% python3 -q
>>> import numpy as np
>>> import numpy.linalg as la
>>> np.set_printoptions(precision=2, suppress=True, linewidth=200)
>>> J = np.loadtxt("out10.csv", delimiter=",")
>>> print(J)
[[ 0. -2. -2.  0.]
 [-2.  2.  2.  2.]
 [ 2. -4. -4. -2.]
 [ 2. -2. -2. -2.]]
>>> # looks like rank 2
>>> rng = np.random.default_rng(62583)
>>> out = J + rng.integers(-2, 3, (4, 2)) @ rng.integers(-2, 3, (2, 4))
>>> out
array([[-2.,  3.,  4., -1.],
       [ 2.,  0., -2.,  4.],
       [ 2.,  0.,  0., -2.],
       [ 4., -5., -6., -1.]])
>>> la.matrix_rank(out - J, tol=1e-8)
np.int64(2)
>>> out - J
array([[-2.,  5.,  6., -1.],
       [ 4., -2., -4.,  2.],
       [ 0.,  4.,  4.,  0.],
       [ 2., -3., -4.,  1.]])
>>> left, s, Vh = la.svd(J)
>>> print(s.round(2) + 0)
[8.71 2.05 0.   0.  ]
>>> out = left[:, :2] @ np.diag(s[:2]) @ Vh[:2]
>>> print(round(float(la.norm(J - out) / la.norm(J)), 2))
0.0
>>> out = J / la.norm(J, axis=1, keepdims=True)
>>> cov = out @ out.T
>>> (cov - 2 * np.eye(4)).round(6).argmax(axis=1)
array([2, 0, 3, 2])
>>> round(np.degrees(np.arccos(np.clip(cov[3, 2], -1, 1))), 2)
np.float64(18.43)
>>> print(cov[3])
[ 0.71 -1.    0.95  1.  ]
>>> (np.abs(cov) > 0.9).astype(int)
array([[1, 0, 0, 0],
       [0, 1, 1, 1],
       [0, 1, 1, 1],
       [0, 1, 1, 1]])
>>> r = la.matrix_rank(J)
>>> r
np.int64(2)
>>> N = la.svd(J)[2][r:].T
>>> [int(la.matrix_rank(J[:, :j + 1])) for j in range(4)]
[1, 2, 2, 2]
>>> np.allclose(J @ N, 0)
True
>>> np.round(N @ N.T, 2) + 0
array([[ 0.5,  0. ,  0. ,  0.5],
       [ 0. ,  0.5, -0.5,  0. ],
       [ 0. , -0.5,  0.5,  0. ],
       [ 0.5,  0. ,  0. ,  0.5]])
>>> def softmax(z):
...     e = np.exp(z - z.max(axis=-1, keepdims=True))
...     return e / e.sum(axis=-1, keepdims=True)
... 
>>> softmax(J).sum(axis=1)
array([1., 1., 1., 1.])
>>> np.round(softmax(10 * J[1]), 2) + 0
array([0.  , 0.33, 0.33, 0.33])
>>> att = J @ J.T / np.sqrt(4)
>>> print(softmax(att)[1] @ J)
[-2.  2.  2.  2.]
>>> np.round(softmax(att), 2) + 0
array([[0.02, 0.  , 0.96, 0.02],
       [0.  , 1.  , 0.  , 0.  ],
       [0.  , 0.  , 1.  , 0.  ],
       [0.  , 0.  , 0.98, 0.02]])
>>> np.round(softmax(att + np.triu(np.full(att.shape, -np.inf), 1)), 2) + 0
array([[1.  , 0.  , 0.  , 0.  ],
       [0.  , 1.  , 0.  , 0.  ],
       [0.  , 0.  , 1.  , 0.  ],
       [0.  , 0.  , 0.98, 0.02]])
>>> M = np.loadtxt("case16.csv", delimiter=",")
>>> print(M)
[[-0.13  0.68 -0.99  0.88  0.8  -0.98  0.99  0.45  0.95  0.04  0.99]
 [ 0.09 -0.12 -1.   -0.03  0.76 -0.98  0.76 -0.08  0.42 -0.37  1.  ]
 [-1.   -0.95  0.98 -0.2   0.93 -1.   -0.98  0.38 -0.54  0.97 -0.97]
 [-0.77 -0.77 -0.87 -0.57  0.74 -0.99 -0.72 -0.15 -0.5   0.25  0.82]
 [ 0.54  0.13  1.   -0.39 -0.9   1.   -0.86 -0.17 -0.72 -0.04 -1.  ]
 [-0.33 -0.28  0.68 -0.22 -0.06  0.   -0.58 -0.03 -0.35  0.21 -0.69]
 [-0.98 -0.46 -0.1   0.68  0.92 -1.    0.18  0.52  0.7   0.86  0.33]
 [ 0.18  0.94 -1.    0.98  0.8  -0.95  1.    0.69  1.    0.04  1.  ]
 [ 0.23  0.83  0.69  0.89 -0.22  0.77  0.94  0.49  0.9   0.22 -0.45]
 [ 0.03 -0.46 -0.98 -0.52  0.56 -0.94 -0.06 -0.25 -0.28 -0.34  0.98]
 [-0.54  0.55  0.76  0.83  0.24 -0.33  0.79  0.49  0.82  0.54 -0.58]
 [ 0.64  0.1  -0.38 -0.32 -0.38  0.77 -0.02 -0.22 -0.28 -0.44  0.28]
 [-1.   -0.86  0.53  0.75  0.99 -1.   -0.54  0.71  0.72  0.98 -0.24]
 [-0.64 -0.78 -0.29 -0.73  0.42 -0.91 -0.9  -0.26 -0.76  0.18  0.09]
 [-0.86 -0.25 -0.16  0.46  0.74 -0.98  0.18  0.33  0.49  0.62  0.29]
 [-0.85 -0.66  0.96 -0.35  0.19 -0.69 -0.92  0.04 -0.6   0.64 -0.96]
 [-0.84 -0.88  0.11 -0.8   0.54 -0.97 -0.96 -0.26 -0.84  0.4  -0.32]
 [ 0.71 -0.15  0.99 -0.73 -0.9   1.   -0.92 -0.39 -0.87 -0.34 -0.99]
 [-0.54 -0.81  0.3  -0.82  0.15 -0.69 -0.95 -0.35 -0.86  0.13 -0.5 ]
 [ 0.28  0.65 -0.24  0.71  0.    0.33  0.88  0.29  0.77 -0.01  0.41]
 [-0.29  0.24  0.97  0.4  -0.38  0.77 -0.17  0.23  0.16  0.41 -0.96]
 [-0.92 -0.88 -1.   -0.59  0.96 -1.   -0.52 -0.13 -0.29  0.32  1.  ]
 [-0.9  -0.92  0.96 -0.86  0.19 -0.83 -0.99 -0.28 -0.94  0.6  -0.97]
 [ 0.86  0.02 -0.05 -0.67 -0.72  0.98 -0.49 -0.43 -0.69 -0.66 -0.17]
 [ 0.62 -0.29  0.37 -0.72 -0.6   0.91 -0.77 -0.4  -0.77 -0.45 -0.54]
 [-0.68 -0.6   1.   -0.53 -0.52  0.77 -0.97 -0.07 -0.81  0.56 -1.  ]
 [-0.04 -0.53 -0.35 -0.64  0.04 -0.33 -0.73 -0.28 -0.65 -0.15  0.18]
 [ 0.92 -0.26  0.54 -0.9  -0.88  1.   -0.9  -0.62 -0.93 -0.76 -0.74]
 [-0.99 -0.75  0.84  0.19  0.84 -1.   -0.8   0.36 -0.01  0.88 -0.79]
 [ 0.56  0.05  0.52 -0.36 -0.56  0.91 -0.39 -0.21 -0.45 -0.32 -0.58]]
>>> Xc = M - M.mean(axis=0)
>>> vecs = la.svd(Xc)[2][:3]
>>> out = Xc - Xc @ vecs.T @ vecs
>>> la.norm(out, axis=1).round(6).argmax()
np.int64(12)
>>> print((Xc @ vecs.T).std(axis=0))
[1.44 1.18 0.94]
>>> out.std(axis=0)
array([0.15, 0.14, 0.08, 0.08, 0.09, 0.17, 0.14, 0.08, 0.09, 0.1 , 0.1 ])
>>> round(np.trace(la.pinv(J) @ J), 2)
np.float64(2.0)
>>> np.unique(J.round(6), axis=0).shape
(4, 4)
>>> print(np.abs(np.diag(la.qr(J)[1])) > 1e-9)
[ True  True False False]
>>> m1 = np.load("test19.npy")
>>> m1
array([[1.  , 0.5 , 0.25, 0.12, 0.06, 0.03],
       [0.5 , 1.  , 0.5 , 0.25, 0.12, 0.06],
       [0.25, 0.5 , 1.  , 0.5 , 0.25, 0.12],
       [0.12, 0.25, 0.5 , 1.  , 0.5 , 0.25],
       [0.06, 0.12, 0.25, 0.5 , 1.  , 0.5 ],
       [0.03, 0.06, 0.12, 0.25, 0.5 , 1.  ]])
>>> # equal to its transpose
>>> Lm = la.cholesky(m1)
>>> Lm
array([[1.  , 0.  , 0.  , 0.  , 0.  , 0.  ],
       [0.5 , 0.87, 0.  , 0.  , 0.  , 0.  ],
       [0.25, 0.43, 0.87, 0.  , 0.  , 0.  ],
       [0.12, 0.22, 0.43, 0.87, 0.  , 0.  ],
       [0.06, 0.1 , 0.22, 0.43, 0.87, 0.  ],
       [0.03, 0.05, 0.1 , 0.22, 0.43, 0.87]])
>>> out = m1 / np.sqrt((m1 ** 2).mean(axis=1, keepdims=True))
>>> la.matrix_rank(m1 - m1.mean(axis=1, keepdims=True))
np.int64(5)
>>> out[3]
array([0.23, 0.48, 0.96, 1.91, 0.96, 0.48])
>>> la.matrix_rank(out) == la.matrix_rank(m1)
np.True_
>>> Q, R = la.qr(m1)
>>> round(float(abs(R[0, 0])), 2), np.round(la.norm(m1[:, 0]), 2)
(1.15, np.float64(1.15))
>>> np.trace(Q @ Q.T)
np.float64(6.0)
>>> Q.round(2) + 0
array([[-0.87,  0.5 ,  0.  , -0.01,  0.  ,  0.  ],
       [-0.43, -0.75,  0.5 ,  0.  , -0.01,  0.  ],
       [-0.22, -0.38, -0.75,  0.5 ,  0.  ,  0.01],
       [-0.1 , -0.19, -0.37, -0.76,  0.49,  0.  ],
       [-0.05, -0.09, -0.19, -0.38, -0.78, -0.45],
       [-0.03, -0.05, -0.09, -0.2 , -0.39,  0.89]])
>>> np.allclose(R.T @ R, m1.T @ m1)
True
>>> print(Q @ R)
[[1.   0.5  0.25 0.12 0.06 0.03]
 [0.5  1.   0.5  0.25 0.12 0.06]
 [0.25 0.5  1.   0.5  0.25 0.12]
 [0.12 0.25 0.5  1.   0.5  0.25]
 [0.06 0.12 0.25 0.5  1.   0.5 ]
 [0.03 0.06 0.12 0.25 0.5  1.  ]]
>>> x0 = np.array([7, -4, 1, -7, 5, 0])
>>> print(round(float(la.norm(x0)), 2), round(la.norm(Q @ x0), 2))
11.83 11.83
>>> idx = rng.permutation(6)
>>> idx
array([5, 3, 2, 1, 0, 4])
>>> out = m1[idx][:, idx]
>>> np.sort(np.abs(la.eigvals(out)))
array([0.36, 0.41, 0.55, 0.85, 1.44, 2.39])
>>> np.allclose(out, m1)
False
>>> round(la.det(out), 2), round(float(la.det(m1[idx])), 2)
(np.float64(0.24), -0.24)
>>> out
array([[1.  , 0.25, 0.12, 0.06, 0.03, 0.5 ],
       [0.25, 1.  , 0.5 , 0.25, 0.12, 0.5 ],
       [0.12, 0.5 , 1.  , 0.5 , 0.25, 0.25],
       [0.06, 0.25, 0.5 , 1.  , 0.5 , 0.12],
       [0.03, 0.12, 0.25, 0.5 , 1.  , 0.06],
       [0.5 , 0.5 , 0.25, 0.12, 0.06, 1.  ]])
>>> np.trace(out)
np.float64(6.0)
